>>> import numpy as np
>>> np.set_printoptions(suppress=True, linewidth=160)
>>> rnd = lambda a: np.round(a, 2) + 0
>>> M = np.loadtxt("test0.csv", delimiter=",")
>>> rnd(M)
array([[ 0.65,  0.15, -0.45],
       [ 0.15,  0.03, -0.1 ],
       [-0.45, -0.1 ,  0.31]])
>>> # rows and columns are dependent
>>> rnd(M @ np.linalg.pinv(M) @ M)
array([[ 0.65,  0.15, -0.45],
       [ 0.15,  0.03, -0.1 ],
       [-0.45, -0.1 ,  0.31]])
>>> rnd(np.trace(np.linalg.pinv(M) @ M))
np.float64(1.0)
>>> gram = M.T @ M
>>> rnd(gram)
array([[ 0.65,  0.15, -0.45],
       [ 0.15,  0.03, -0.1 ],
       [-0.45, -0.1 ,  0.31]])
>>> np.allclose(gram, gram.T)
True
>>> rnd(np.diag(gram))
array([0.65, 0.03, 0.31])
>>> rnd(np.linalg.eigvalsh(gram)[::-1])
array([1., 0., 0.])
>>> np.trace(gram), (M ** 2).sum()
(np.float64(1.0), np.float64(1.0))
>>> other = M / np.sqrt((M ** 2).mean(axis=1, keepdims=True))
>>> rnd(np.linalg.norm(other, axis=1))
array([1.73, 1.73, 1.73])
>>> rnd(M - M.mean(axis=1, keepdims=True))
array([[ 0.54,  0.03, -0.57],
       [ 0.12,  0.01, -0.13],
       [-0.37, -0.02,  0.39]])
>>> np.linalg.matrix_rank(other) == np.linalg.matrix_rank(M)
np.True_
>>> rnd(other[0])
array([ 1.4 ,  0.32, -0.97])
>>> Uu, sv, vt = np.linalg.svd(M)
>>> evecs = vt[:(sv > 1e-8).sum()]
>>> rng = np.random.default_rng(2275)
>>> vec = M[2] + 5 * M[1] + rng.integers(2) * np.eye(3)[2]
>>> rnd(vec)
array([0.3 , 0.07, 0.79])
>>> np.allclose(evecs.T @ evecs @ vec, vec)
False
>>> print(np.linalg.matrix_rank(np.vstack([M, vec])))
2
>>> print(rnd(evecs.T @ evecs))
[[ 0.65  0.15 -0.45]
 [ 0.15  0.03 -0.1 ]
 [-0.45 -0.1   0.31]]
>>> K = np.array([[1, 0, 0], [1, 2, 3], [0, 2, 2], [1, 3, 4]])
>>> K
array([[1, 0, 0],
       [1, 2, 3],
       [0, 2, 2],
       [1, 3, 4]])
>>> proj = K @ np.linalg.solve(K.T @ K, K.T)
>>> np.allclose(proj @ proj, proj)
True
>>> rnd(np.trace(proj))
np.float64(3.0)
>>> rnd(proj)
array([[ 1.  ,  0.  ,  0.  ,  0.  ],
       [ 0.  ,  0.56, -0.22,  0.44],
       [ 0.  , -0.22,  0.89,  0.22],
       [ 0.  ,  0.44,  0.22,  0.56]])
>>> rnd(np.linalg.eigvalsh(proj))
array([0., 1., 1., 1.])
>>> mat = np.array([[8, 8, 0], [8, 19, 3], [0, 3, 1]])
>>> vec = np.array([4, 6, 6])
>>> h = np.maximum(mat @ vec, 0)
>>> mat * (h > 1e-9)[:, None]
array([[ 8,  8,  0],
       [ 8, 19,  3],
       [ 0,  3,  1]])
>>> mat.T @ h
array([1952, 3828,  516])
>>> np.flatnonzero(h > 1e-9)
array([0, 1, 2])
>>> print(np.tanh(mat @ vec))
[1. 1. 1.]
>>> other = mat[0, 0] * mat[1:] - np.outer(mat[1:, 0], mat[0])
>>> other
array([[ 0, 88, 24],
       [ 0, 24,  8]])
>>> np.linalg.matrix_rank(other), np.linalg.matrix_rank(mat)
(np.int64(2), np.int64(3))
>>> arr = np.load("dump.npy")
>>> arr
array([[-2,  0,  0],
       [ 0,  2,  0],
       [ 0,  0,  2]])
>>> # equal to its transpose
>>> Q = arr.astype(float).copy()
>>> for j in range(3):
...     Q[:, j] -= Q[:, :j] @ (Q[:, :j].T @ Q[:, j])
...     Q[:, j] /= np.linalg.norm(Q[:, j])
... 
>>> Q
array([[-1.,  0.,  0.],
       [ 0.,  1.,  0.],
       [ 0.,  0.,  1.]])
>>> Q.T @ arr
array([[2., 0., 0.],
       [0., 2., 0.],
       [0., 0., 2.]])
>>> gram = Q.T @ Q
>>> rnd(np.linalg.eigvalsh(gram)[::-1])
array([1., 1., 1.])
>>> gram
array([[1., 0., 0.],
       [0., 1., 0.],
       [0., 0., 1.]])
>>> np.allclose(gram, gram.T)
True
>>> X = np.loadtxt("m.csv", delimiter=",")
>>> rnd(X)
array([[ 0.02, -0.98, -0.2 ],
       [-0.98,  0.02, -0.2 ],
       [-0.2 , -0.2 ,  0.96]])
>>> u = np.array([0, 1, 0])
>>> other = X + np.outer(u, np.eye(3)[2])
>>> rnd(np.linalg.det(other) / np.linalg.det(X)), rnd(1 + np.linalg.solve(X, u)[2])
(np.float64(0.8), np.float64(0.8))
>>> rnd(other)
array([[ 0.02, -0.98, -0.2 ],
       [-0.98,  0.02,  0.8 ],
       [-0.2 , -0.2 ,  0.96]])
>>> vec = np.array([2, 0, -1])
>>> rhs = K @ vec
>>> print(rhs)
[ 2 -1 -2 -2]
>>> rnd(np.linalg.pinv(K) @ K)
array([[1., 0., 0.],
       [0., 1., 0.],
       [0., 0., 1.]])
>>> rhs = rhs + 0.3 * rng.normal(size=4)
>>> rnd(rhs)
array([ 1.92, -0.97, -1.58, -2.14])
>>> b, *_ = np.linalg.lstsq(K, rhs)
>>> rnd(np.linalg.norm(rhs - K @ b))
np.float64(0.25)
>>> b.round()
array([ 2.,  1., -1.])
>>> rnd(b)
array([ 1.92,  0.55, -1.39])
>>> rnd(K.T @ (rhs - K @ b))
array([0., 0., 0.])
>>> evals, evecs = np.linalg.eigh(X)
>>> vec = np.array([-2, -2, 2])
>>> rnd(vec @ X @ vec / (vec @ vec)), evals[0], evals[-1]
(np.float64(-0.06), np.float64(-1.0), np.float64(1.0))
>>> rnd(np.poly(X))
array([ 1., -1., -1.,  1.])
>>> rnd(np.linalg.det(2 * X)), rnd(np.linalg.det(X))
(np.float64(-8.0), np.float64(-1.0))
>>> evals, evecs = np.linalg.eig(X)
>>> rnd(evals)
array([ 1., -1.,  1.])
>>> rnd(np.prod(evals))
np.float64(-1.0)
>>> rnd(np.sort(np.linalg.eigvals(X @ X)))
array([1., 1., 1.])
>>> rnd(np.sort(np.linalg.eigvals(np.linalg.inv(X))))
array([-1.,  1.,  1.])
>>> E = np.load("block1.npy")
>>> rnd(E)
array([[ 0.35,  1.41, -1.37],
       [-0.52,  1.41,  1.32],
       [-1.9 , -0.13, -0.61]])
>>> u, r1 = E[1], E[0]
>>> rnd(u @ r1)
np.float64(0.0)
>>> rnd(u @ u)
np.float64(4.0)
>>> p = (u @ r1) / (u @ u) * u
>>> rnd(np.linalg.norm(u + r1) ** 2 + np.linalg.norm(u - r1) ** 2)
np.float64(16.0)
>>> rnd(r1 - p)
array([ 0.35,  1.41, -1.37])
>>> rk = np.linalg.matrix_rank(M)
>>> rk
np.int64(1)
>>> ns = np.linalg.svd(M)[2][rk:].T
>>> np.allclose(M @ ns, 0)
True
>>> rnd(M @ ns)
array([[0., 0.],
       [0., 0.],
       [0., 0.]])
>>> print(rnd(ns @ ns.T))
[[ 0.35 -0.15  0.45]
 [-0.15  0.97  0.1 ]
 [ 0.45  0.1   0.69]]
>>> other = np.linalg.inv(E)
>>> (np.abs(other) > 1e-9).astype(int)
array([[1, 1, 1],
       [1, 1, 1],
       [1, 1, 1]])
>>> rnd(np.linalg.slogdet(E)[0])
np.float64(-1.0)
>>> print(rnd(np.linalg.det(E) * other))
[[-0.69  1.04  3.8 ]
 [-2.83 -2.82  0.25]
 [ 2.74 -2.64  1.22]]
>>> np.allclose(other, E.T)
False
>>> W0 = np.load("layer6.npy")
>>> print(rnd(W0))
[[ 0.5   0.   -0.87  0.  ]
 [ 0.    1.    0.    0.  ]
 [ 0.87  0.    0.5   0.  ]
 [ 0.    0.    0.    1.  ]]
>>> # 3 blocks once reordered
>>> vec = np.array([6, -5, 6, 6])
>>> print(W0.T @ (W0 @ vec))
[ 6. -5.  6.  6.]
>>> rnd(np.linalg.inv(W0))
array([[ 0.5 ,  0.  ,  0.87,  0.  ],
       [ 0.  ,  1.  ,  0.  ,  0.  ],
       [-0.87,  0.  ,  0.5 ,  0.  ],
       [ 0.  ,  0.  ,  0.  ,  1.  ]])
>>> [p for p in range(1, 25) if np.allclose(np.linalg.matrix_power(W0, p), np.eye(4))]
[6, 12, 18, 24]
>>> print(rnd(np.linalg.det(W0)))
1.0
>>> rnd(np.linalg.norm(vec)), rnd(np.linalg.norm(W0 @ vec))
(np.float64(11.53), np.float64(11.53))
>>> rnd(np.sort(np.abs(np.degrees(np.angle(np.linalg.eigvals(W0))))))
array([ 0.,  0., 60., 60.])
>>> rnd(np.abs(np.linalg.eigvals(W0)))
array([1., 1., 1., 1.])
>>> idx = rng.permutation(4)
>>> idx
array([1, 0, 3, 2])
>>> other = W0[idx][:, idx]
>>> np.allclose(other, W0)
False
>>> print(rnd(np.diag(other)))
[1.  0.5 1.  0.5]
